$ python3 -q
>>> import numpy as np
>>> np.set_printoptions(precision=1, suppress=True, linewidth=200, floatmode="fixed")
>>> W2 = 20 * np.array([[0.7, 0.0, 0.3, -2.1, 0.4, 0.2, 0.5, -1.4],
...     [-0.2, -0.3, 0.3, -0.3, 0.4, -1.0, -1.1, -0.6]])
>>> rng = np.random.default_rng(59)
>>> z = rng.integers(0, 2, 32)
>>> A = W2[z] + rng.normal(size=(32, 8))
>>> A
array([[ -4.5,  -6.9,   7.1,  -7.0,   6.9, -18.4, -21.5, -12.4],
       [ -4.5,  -7.4,   7.1,  -5.7,   9.0, -18.7, -22.5, -10.7],
       [ -3.6,  -5.4,   4.4,  -5.3,   7.7, -20.6, -22.0, -12.5],
       [ -4.3,  -6.8,   5.3,  -6.0,   9.8, -21.5, -24.4, -12.2],
       [ -3.1,  -6.4,   3.6,  -6.9,   7.1, -21.9, -21.3, -11.7],
       [ 12.7,   0.7,   5.4, -40.6,   8.7,   5.8,   9.9, -27.1],
       [ -4.7,  -6.0,   6.6,  -5.8,   8.0, -19.7, -22.1, -12.8],
       [ 14.2,  -0.1,   6.2, -42.2,   8.5,   3.9,   8.1, -27.4],
       [ 14.3,  -0.7,   7.0, -41.5,   9.4,   4.8,  10.7, -26.7],
       [ 13.9,  -1.2,   6.1, -40.7,   8.5,   4.2,   9.0, -29.0],
       [ 13.8,  -0.8,   5.9, -41.5,   9.1,   4.8,  11.3, -28.9],
       [ 12.3,  -0.6,   4.5, -41.6,   8.6,   5.9,   9.1, -28.6],
       [ -5.3,  -6.8,   6.7,  -6.2,   8.3, -21.1, -22.4, -12.2],
       [ 14.0,   0.2,   6.8, -42.7,   8.6,   3.8,  10.9, -27.2],
       [ -3.4,  -6.4,   4.8,  -5.3,   8.7, -20.0, -22.5, -11.8],
       [ -3.8,  -7.5,   5.5,  -5.4,   9.4, -18.9, -22.0, -11.8],
       [ -4.2,  -6.1,   6.2,  -6.1,   8.0, -19.6, -23.0, -12.8],
       [ 14.8,  -1.7,   5.6, -41.8,   7.5,   3.1,   6.9, -28.5],
       [ -4.8,  -6.8,   5.1,  -7.0,   9.5, -19.5, -21.7, -11.1],
       [ -4.5,  -6.4,   5.4,  -5.3,   8.6, -17.7, -22.6, -14.7],
       [ -2.9,  -6.9,   5.6,  -8.0,   8.9, -19.3, -21.7, -10.3],
       [ 14.3,  -0.7,   6.7, -42.7,   9.1,   5.4,  10.1, -29.5],
       [ 11.5,   1.2,   6.5, -41.5,   7.9,   4.1,   9.9, -29.9],
       [ -4.1,  -5.9,   5.7,  -6.4,   8.4, -20.9, -23.1, -12.7],
       [ -3.3,  -7.3,   6.0,  -6.3,   9.6, -18.6, -21.7, -10.1],
       [ 14.4,   0.6,   6.6, -42.4,   8.7,   4.6,   9.1, -29.7],
       [ 15.7,  -0.6,   6.1, -40.9,   6.8,   2.2,   8.3, -27.2],
       [ -3.7,  -6.4,   7.4,  -7.4,   6.1, -19.0, -23.2, -10.4],
       [ 13.7,   0.3,   5.7, -41.1,   7.4,   3.3,  11.8, -27.0],
       [ -3.3,  -5.9,   6.6,  -6.1,   8.6, -20.6, -20.7, -11.8],
       [ 13.4,  -0.1,   6.1, -41.5,   8.9,   3.2,  10.4, -28.5],
       [ 14.8,   0.4,   5.2, -42.4,   7.8,   4.4,   8.5, -28.3]])
>>> T = A.reshape(32, 2, -1)
>>> np.swapaxes(T, 1, 2)[5]
array([[ 12.7,   8.7],
       [  0.7,   5.8],
       [  5.4,   9.9],
       [-40.6, -27.1]])
>>> W2 = A[[31, 7]].astype(float)
>>> for _ in range(4):
...     z = np.linalg.norm(A[:, None] - W2, axis=-1).argmin(axis=1)
...     W2 = np.array([A[z == j].mean(axis=0) for j in range(2)])
... 
>>> z
array([1, 1, 1, 1, 1, 0, 1, 0, 0, 0, 0, 0, 1, 0, 1, 1, 1, 0, 1, 1, 1, 0, 0, 1, 1, 0, 0, 1, 0, 1, 0, 0])
>>> np.round(W2[1] - W2[0], 1) + 0
array([-17.9,  -6.3,  -0.2,  35.4,   0.0, -24.0, -31.8,  16.4])
>>> np.bincount(z)
array([15, 17])
>>> np.round(np.linalg.norm(A, 2) / np.linalg.norm(A), 1)
np.float64(0.8)
>>> np.round(np.abs(np.linalg.svd(A)[2][-1]), 1) + 0
array([0.3, 0.8, 0.2, 0.1, 0.4, 0.1, 0.2, 0.0])
>>> [round(float(x), 1) for x in np.linalg.svd(A, compute_uv=False)[:3]]
[213.2, 140.3, 6.9]
>>> ang = np.radians(15)
>>> Rm = np.eye(8)
>>> Rm[7, 7] = Rm[4, 4] = np.cos(ang)
>>> Rm[7, 4], Rm[4, 7] = -np.sin(ang), np.sin(ang)
>>> Rm
array([[ 1.0,  0.0,  0.0,  0.0,  0.0,  0.0,  0.0,  0.0],
       [ 0.0,  1.0,  0.0,  0.0,  0.0,  0.0,  0.0,  0.0],
       [ 0.0,  0.0,  1.0,  0.0,  0.0,  0.0,  0.0,  0.0],
       [ 0.0,  0.0,  0.0,  1.0,  0.0,  0.0,  0.0,  0.0],
       [ 0.0,  0.0,  0.0,  0.0,  1.0,  0.0,  0.0,  0.3],
       [ 0.0,  0.0,  0.0,  0.0,  0.0,  1.0,  0.0,  0.0],
       [ 0.0,  0.0,  0.0,  0.0,  0.0,  0.0,  1.0,  0.0],
       [ 0.0,  0.0,  0.0,  0.0, -0.3,  0.0,  0.0,  1.0]])
>>> B = A @ Rm.T
>>> np.allclose(A @ A.T, B @ B.T)
True
>>> np.allclose(np.linalg.norm(A, axis=1), np.linalg.norm(B, axis=1))
True
>>> D = np.linalg.norm(A[:, None] - A[None], axis=-1)
>>> (D + 1e9 * np.eye(32)).round(6).argmin(axis=1)
array([ 6, 24, 14, 23,  2, 11, 16, 31, 13, 30, 30,  5,  6,  8,  2, 14,  6,  7, 15, 16, 24, 25, 30, 16, 15, 21, 17,  0, 13,  6, 10,  7])
>>> np.flatnonzero(D[10] < D.mean() / 2)
array([ 5,  7,  8,  9, 10, 11, 13, 17, 21, 22, 25, 26, 28, 30, 31])
>>> np.linalg.matrix_rank(D ** 2)
np.int64(10)
>>> B = np.array([[-1, 7, -5, -5, 9, -9, 2, -9],
...     [4, -8, 9, 6, -6, -1, 7, 6],
...     [-4, 4, -1, -1, 1, 7, -7, -1],
...     [-1, 8, 8, -8, 6, -9, 1, -9],
...     [-3, -3, 0, 8, 2, 6, 1, 2],
...     [0, -1, -5, 7, -5, 4, 1, -6],
...     [-2, -2, 2, -1, -3, -3, 3, -9],
...     [-6, 8, 6, -8, 9, -8, -7, -6]])
>>> E = B + B.T
>>> E
array([[ -2,  11,  -9,  -6,   6,  -9,   0, -15],
       [ 11, -16,  13,  14,  -9,  -2,   5,  14],
       [ -9,  13,  -2,   7,   1,   2,  -5,   5],
       [ -6,  14,   7, -16,  14,  -2,   0, -17],
       [  6,  -9,   1,  14,   4,   1,  -2,  11],
       [ -9,  -2,   2,  -2,   1,   8,  -2, -14],
       [  0,   5,  -5,   0,  -2,  -2,   6, -16],
       [-15,  14,   5, -17,  11, -14, -16, -12]])
>>> ev, vecs = np.linalg.eigh(E)
>>> (ev > 1e-8).sum(), (ev < -1e-8).sum()
(np.int64(4), np.int64(4))
>>> np.linalg.eigvalsh(E @ E)
array([   0.2,  117.2,  145.5,  149.8,  296.2,  432.1,  642.9, 3848.2])
>>> np.linalg.svd(E, compute_uv=False)
array([62.0, 25.4, 20.8, 17.2, 12.2, 12.1, 10.8,  0.4])
>>> ev
array([-62.0, -20.8, -12.2,  -0.4,  10.8,  12.1,  17.2,  25.4])
>>> np.linalg.eigvalsh(E + 2 * np.eye(8))
array([-60.0, -18.8, -10.2,   1.6,  12.8,  14.1,  19.2,  27.4])
>>> round(ev.sum(), 1), np.trace(E)
(np.float64(-30.0), np.int64(-30))
>>> np.round(np.linalg.eigvalsh(E).min(), 1)
np.float64(-62.0)
>>> ev, vecs = np.linalg.eigh(E)
>>> x = np.array([1, 0, 3, -2, -1, 1, 2, -3])
>>> np.linalg.eigvalsh(E[1:, 1:])
array([-54.8, -19.6, -10.7,   8.5,  11.3,  13.1,  24.3])
>>> round(float(x @ E @ x / (x @ x)), 1), round(float(ev[0]), 1), np.round(ev[-1], 1)
(-5.3, -62.0, np.float64(25.4))
>>> np.abs(E).sum(axis=1).max(), round(np.abs(ev).max(), 1)
(np.int64(104), np.float64(62.0))
>>> vecs * np.maximum(ev, 0) @ vecs.T
array([[ 6.8,  0.1, -4.6,  0.5,  1.2, -4.9,  4.8, -3.3],
       [ 0.1,  4.4,  4.2,  2.1, -0.5, -3.4,  0.8,  1.9],
       [-4.6,  4.2,  8.0,  3.1,  1.1,  0.6, -3.1,  4.1],
       [ 0.5,  2.1,  3.1,  4.4,  3.5,  1.3,  1.9, -1.7],
       [ 1.2, -0.5,  1.1,  3.5,  9.9, -0.9, -3.6,  2.2],
       [-4.9, -3.4,  0.6,  1.3, -0.9, 12.3,  1.3, -5.6],
       [ 4.8,  0.8, -3.1,  1.9, -3.6,  1.3,  9.7, -8.7],
       [-3.3,  1.9,  4.1, -1.7,  2.2, -5.6, -8.7, 10.0]])
>>> mat = np.load("data.npy")
>>> mat
array([[2, 0, 2, 0, 2, 0],
       [1, 0, 1, 0, 1, 0],
       [2, 1, 2, 1, 2, 1],
       [2, 0, 2, 0, 2, 0],
       [1, 0, 1, 0, 1, 0],
       [2, 1, 2, 1, 2, 1]])
>>> B = mat + rng.integers(-2, 3, (6, 2)) @ rng.integers(-2, 3, (2, 6))
>>> B
array([[ 4,  1,  0, -2,  4,  2],
       [ 3,  2, -2, -2,  5,  1],
       [ 6,  4, -3, -3,  8,  4],
       [ 6,  1, -1, -4,  4,  5],
       [-1,  0,  2,  2,  1, -3],
       [ 2,  1,  2,  1,  2,  1]])
>>> B - mat
array([[ 2,  1, -2, -2,  2,  2],
       [ 2,  2, -3, -2,  4,  1],
       [ 4,  3, -5, -4,  6,  3],
       [ 4,  1, -3, -4,  2,  5],
       [-2,  0,  1,  2,  0, -3],
       [ 0,  0,  0,  0,  0,  0]])
>>> np.round(np.linalg.svd(B - mat, compute_uv=False), 1) + 0
array([15.4,  4.8,  0.0,  0.0,  0.0,  0.0])
>>> np.linalg.matrix_rank(B - mat, tol=1e-8)
np.int64(2)
>>> np.abs(np.diag(np.linalg.qr(B)[1])) > 1e-9
array([ True,  True,  True,  True, False, False])
>>> np.allclose(B[:-1].T @ np.linalg.lstsq(B[:-1].T, B[-1])[0], B[-1])
True
>>> np.round(np.trace(np.linalg.pinv(B) @ B), 1)
np.float64(4.0)
>>> r = np.linalg.matrix_rank(mat)
>>> r
np.int64(2)
>>> N = np.linalg.svd(mat)[2][r:].T
>>> [int(np.linalg.matrix_rank(mat[:, :j + 1])) for j in range(6)]
[1, 2, 2, 2, 2, 2]
>>> N.shape
(6, 4)
>>> np.round(N @ N.T, 1) + 0
array([[ 0.7,  0.0, -0.3,  0.0, -0.3,  0.0],
       [ 0.0,  0.7,  0.0, -0.3,  0.0, -0.3],
       [-0.3,  0.0,  0.7,  0.0, -0.3,  0.0],
       [ 0.0, -0.3,  0.0,  0.7,  0.0, -0.3],
       [-0.3,  0.0, -0.3,  0.0,  0.7,  0.0],
       [ 0.0, -0.3,  0.0, -0.3,  0.0,  0.7]])
>>> feats = np.loadtxt("out19.csv", delimiter=",")
>>> feats
array([[-17.0, -22.0, -16.0,  -4.0,  -1.0, -11.0,  15.0,   6.0, -22.0, -19.0, -25.0],
       [-23.0,  12.0,  -6.0,  -3.0,  13.0,  22.0,   1.0, -33.0,  14.0,  23.0,  17.0],
       [ 16.0, -11.0,  19.0,  13.0, -33.0,  10.0, -34.0,  18.0,  -4.0,  -7.0,  14.0],
       [-51.0, -22.0, -28.0,  -7.0,   7.0,  12.0,  17.0, -27.0, -18.0,  -3.0, -15.0],
       [ -1.0, -12.0,  22.0,  18.0, -43.0,  37.0, -53.0,  -2.0,   2.0,   7.0,  35.0],
       [-26.0, -39.0, -13.0,   3.0, -23.0,   2.0,  -4.0,   8.0, -32.0, -25.0, -20.0]])
>>> B = feats[0, 0] * feats[1:] - np.outer(feats[1:, 0], feats[0])
>>> B
array([[    0.0,  -710.0,  -266.0,   -41.0,  -244.0,  -627.0,   328.0,   699.0,  -744.0,  -828.0,  -864.0],
       [    0.0,   539.0,   -67.0,  -157.0,   577.0,     6.0,   338.0,  -402.0,   420.0,   423.0,   162.0],
       [    0.0,  -748.0,  -340.0,   -85.0,  -170.0,  -765.0,   476.0,   765.0,  -816.0,  -918.0, -1020.0],
       [    0.0,   182.0,  -390.0,  -310.0,   730.0,  -640.0,   916.0,    40.0,   -56.0,  -138.0,  -620.0],
       [    0.0,    91.0,  -195.0,  -155.0,   365.0,  -320.0,   458.0,    20.0,   -28.0,   -69.0,  -310.0]])
>>> feats[:, 0] / feats[0, 0]
array([ 1.0,  1.4, -0.9,  3.0,  0.1,  1.5])
>>> np.linalg.matrix_rank(B), np.linalg.matrix_rank(feats)
(np.int64(2), np.int64(3))
>>> U, sigma, vt = np.linalg.svd(feats)
>>> sigma.round(1) + 0
array([117.5,  96.0,  78.5,   0.0,   0.0,   0.0])
>>> B = U[:, :3] @ np.diag(sigma[:3]) @ vt[:3]
>>> np.linalg.matrix_rank(B)
np.int64(3)
>>> B
array([[-17.0, -22.0, -16.0,  -4.0,  -1.0, -11.0,  15.0,   6.0, -22.0, -19.0, -25.0],
       [-23.0,  12.0,  -6.0,  -3.0,  13.0,  22.0,   1.0, -33.0,  14.0,  23.0,  17.0],
       [ 16.0, -11.0,  19.0,  13.0, -33.0,  10.0, -34.0,  18.0,  -4.0,  -7.0,  14.0],
       [-51.0, -22.0, -28.0,  -7.0,   7.0,  12.0,  17.0, -27.0, -18.0,  -3.0, -15.0],
       [ -1.0, -12.0,  22.0,  18.0, -43.0,  37.0, -53.0,  -2.0,   2.0,   7.0,  35.0],
       [-26.0, -39.0, -13.0,   3.0, -23.0,   2.0,  -4.0,   8.0, -32.0, -25.0, -20.0]])
>>> np.round(np.linalg.norm(feats - B, 2), 1), round(float(sigma[3]), 1)
(np.float64(0.0), 0.0)
>>> np.linalg.matrix_rank(feats, rtol=0.05)
np.int64(3)
>>> np.round(np.abs(feats - B).max(), 1)
np.float64(0.0)
